$ python3 -q
>>> import numpy as np
>>> np.set_printoptions(precision=2, suppress=True, linewidth=160)
>>> def rnd(a):
...     return np.round(a, 2) + 0
... 
>>> W0 = np.load("block19.npy")
>>> W0
array([[ 3,  0,  0,  0],
       [ 0,  9,  0,  0],
       [ 0,  0, -4,  0],
       [ 0,  0,  0, -7]])
>>> out = W0 / np.linalg.norm(W0, axis=1, keepdims=True)
>>> cov = out @ out.T
>>> cov
array([[1., 0., 0., 0.],
       [0., 1., 0., 0.],
       [0., 0., 1., 0.],
       [0., 0., 0., 1.]])
>>> print(np.argwhere(np.triu(np.abs(cov) > 0.95, 1)))
[]
>>> data = np.loadtxt("m.csv", delimiter=",")
>>> rnd(data)
array([[ 1.  ,  0.  ,  0.  ,  0.  ,  0.  ,  0.  ,  0.  ,  0.  ,  0.  ,  0.  ,  0.  ,  0.  ],
       [ 0.  ,  1.  ,  0.  ,  0.  ,  0.  ,  0.  ,  0.  ,  0.  ,  0.  ,  0.  ,  0.  ,  0.  ],
       [ 0.  ,  0.  , -0.5 ,  0.  ,  0.  ,  0.  ,  0.  ,  0.  ,  0.87,  0.  ,  0.  ,  0.  ],
       [ 0.  ,  0.  ,  0.  ,  1.  ,  0.  ,  0.  ,  0.  ,  0.  ,  0.  ,  0.  ,  0.  ,  0.  ],
       [ 0.  ,  0.  ,  0.  ,  0.  ,  1.  ,  0.  ,  0.  ,  0.  ,  0.  ,  0.  ,  0.  ,  0.  ],
       [ 0.  ,  0.  ,  0.  ,  0.  ,  0.  ,  1.  ,  0.  ,  0.  ,  0.  ,  0.  ,  0.  ,  0.  ],
       [ 0.  ,  0.  ,  0.  ,  0.  ,  0.  ,  0.  ,  1.  ,  0.  ,  0.  ,  0.  ,  0.  ,  0.  ],
       [ 0.  ,  0.  ,  0.  ,  0.  ,  0.  ,  0.  ,  0.  ,  1.  ,  0.  ,  0.  ,  0.  ,  0.  ],
       [ 0.  ,  0.  , -0.87,  0.  ,  0.  ,  0.  ,  0.  ,  0.  , -0.5 ,  0.  ,  0.  ,  0.  ],
       [ 0.  ,  0.  ,  0.  ,  0.  ,  0.  ,  0.  ,  0.  ,  0.  ,  0.  ,  1.  ,  0.  ,  0.  ],
       [ 0.  ,  0.  ,  0.  ,  0.  ,  0.  ,  0.  ,  0.  ,  0.  ,  0.  ,  0.  ,  1.  ,  0.  ],
       [ 0.  ,  0.  ,  0.  ,  0.  ,  0.  ,  0.  ,  0.  ,  0.  ,  0.  ,  0.  ,  0.  ,  1.  ]])
>>> rnd(np.sort(np.linalg.eigvals(data).real))
array([-0.5, -0.5,  1. ,  1. ,  1. ,  1. ,  1. ,  1. ,  1. ,  1. ,  1. ,  1. ])
>>> print((data != 0).astype(int))
[[1 0 0 0 0 0 0 0 0 0 0 0]
 [0 1 0 0 0 0 0 0 0 0 0 0]
 [0 0 1 0 0 0 0 0 1 0 0 0]
 [0 0 0 1 0 0 0 0 0 0 0 0]
 [0 0 0 0 1 0 0 0 0 0 0 0]
 [0 0 0 0 0 1 0 0 0 0 0 0]
 [0 0 0 0 0 0 1 0 0 0 0 0]
 [0 0 0 0 0 0 0 1 0 0 0 0]
 [0 0 1 0 0 0 0 0 1 0 0 0]
 [0 0 0 0 0 0 0 0 0 1 0 0]
 [0 0 0 0 0 0 0 0 0 0 1 0]
 [0 0 0 0 0 0 0 0 0 0 0 1]]
>>> rnd(np.linalg.det(data))
np.float64(1.0)
>>> rnd(data @ data)
array([[ 1.  ,  0.  ,  0.  ,  0.  ,  0.  ,  0.  ,  0.  ,  0.  ,  0.  ,  0.  ,  0.  ,  0.  ],
       [ 0.  ,  1.  ,  0.  ,  0.  ,  0.  ,  0.  ,  0.  ,  0.  ,  0.  ,  0.  ,  0.  ,  0.  ],
       [ 0.  ,  0.  , -0.5 ,  0.  ,  0.  ,  0.  ,  0.  ,  0.  , -0.87,  0.  ,  0.  ,  0.  ],
       [ 0.  ,  0.  ,  0.  ,  1.  ,  0.  ,  0.  ,  0.  ,  0.  ,  0.  ,  0.  ,  0.  ,  0.  ],
       [ 0.  ,  0.  ,  0.  ,  0.  ,  1.  ,  0.  ,  0.  ,  0.  ,  0.  ,  0.  ,  0.  ,  0.  ],
       [ 0.  ,  0.  ,  0.  ,  0.  ,  0.  ,  1.  ,  0.  ,  0.  ,  0.  ,  0.  ,  0.  ,  0.  ],
       [ 0.  ,  0.  ,  0.  ,  0.  ,  0.  ,  0.  ,  1.  ,  0.  ,  0.  ,  0.  ,  0.  ,  0.  ],
       [ 0.  ,  0.  ,  0.  ,  0.  ,  0.  ,  0.  ,  0.  ,  1.  ,  0.  ,  0.  ,  0.  ,  0.  ],
       [ 0.  ,  0.  ,  0.87,  0.  ,  0.  ,  0.  ,  0.  ,  0.  , -0.5 ,  0.  ,  0.  ,  0.  ],
       [ 0.  ,  0.  ,  0.  ,  0.  ,  0.  ,  0.  ,  0.  ,  0.  ,  0.  ,  1.  ,  0.  ,  0.  ],
       [ 0.  ,  0.  ,  0.  ,  0.  ,  0.  ,  0.  ,  0.  ,  0.  ,  0.  ,  0.  ,  1.  ,  0.  ],
       [ 0.  ,  0.  ,  0.  ,  0.  ,  0.  ,  0.  ,  0.  ,  0.  ,  0.  ,  0.  ,  0.  ,  1.  ]])
